% python3 -q
>>> import numpy as np
>>> np.set_printoptions(precision=1, suppress=True, linewidth=140, floatmode="fixed")
>>> A = np.load("run6.npy")
>>> A
array([[ 16, -12,  20, -16],
       [-12,  18, -12,  15],
       [ 20, -12,  26, -19],
       [-16,  15, -19,  17]])
>>> B = np.array([[1, 1, 0], [3, 3, 0], [0, 1, 2], [3, 1, 2]])
>>> np.einsum("ik,kj->ij", A, B)
array([[-68, -16,   8],
       [ 87,  45,   6],
       [-73,  -9,  14],
       [ 80,  27,  -4]])
>>> np.vstack([A, B.T]).shape
(7, 4)
>>> np.linalg.matrix_rank(np.vstack([A, B.T]))
np.int64(4)
>>> A @ B
array([[-68, -16,   8],
       [ 87,  45,   6],
       [-73,  -9,  14],
       [ 80,  27,  -4]])
>>> B.T @ A.T
array([[-68,  87, -73,  80],
       [-16,  45,  -9,  27],
       [  8,   6,  14,  -4]])
>>> T = np.stack([A, -3 * A, A[::-1]])
>>> np.linalg.matrix_rank(T)
array([2, 2, 2])
>>> (T @ A.T).shape
(3, 4, 4)
>>> T.sum(axis=0)
array([[-48,  39, -59,  49],
       [ 44, -48,  50, -49],
       [-52,  42, -64,  53],
       [ 48, -42,  58, -50]])
>>> u, r1 = A[0], A[2]
>>> u @ r1
np.int64(1288)
>>> u @ u
np.int64(1056)
>>> p = (u @ r1) / (u @ u) * u
>>> r1 - p
array([0.5, 2.6, 1.6, 0.5])
>>> np.linalg.matrix_rank(np.outer(u, r1))
np.int64(1)
>>> def softmax(z):
...     e = np.exp(z - z.max(axis=-1, keepdims=True))
...     return e / e.sum(axis=-1, keepdims=True)
... 
>>> softmax(A).sum(axis=1)
array([1.0, 1.0, 1.0, 1.0])
>>> np.round(softmax(10 * A[3]), 1) + 0
array([0.0, 0.0, 0.0, 1.0])
>>> np.round(softmax(A[3] + 4), 1) + 0
array([0.0, 0.1, 0.0, 0.9])
>>> np.round(softmax(A[3]), 1) + 0
array([0.0, 0.1, 0.0, 0.9])
>>> S = A @ A.T / np.sqrt(4)
>>> np.round(softmax(S), 1) + 0
array([[0.0, 0.0, 1.0, 0.0],
       [0.0, 0.0, 0.0, 1.0],
       [0.0, 0.0, 1.0, 0.0],
       [0.0, 0.0, 0.0, 1.0]])
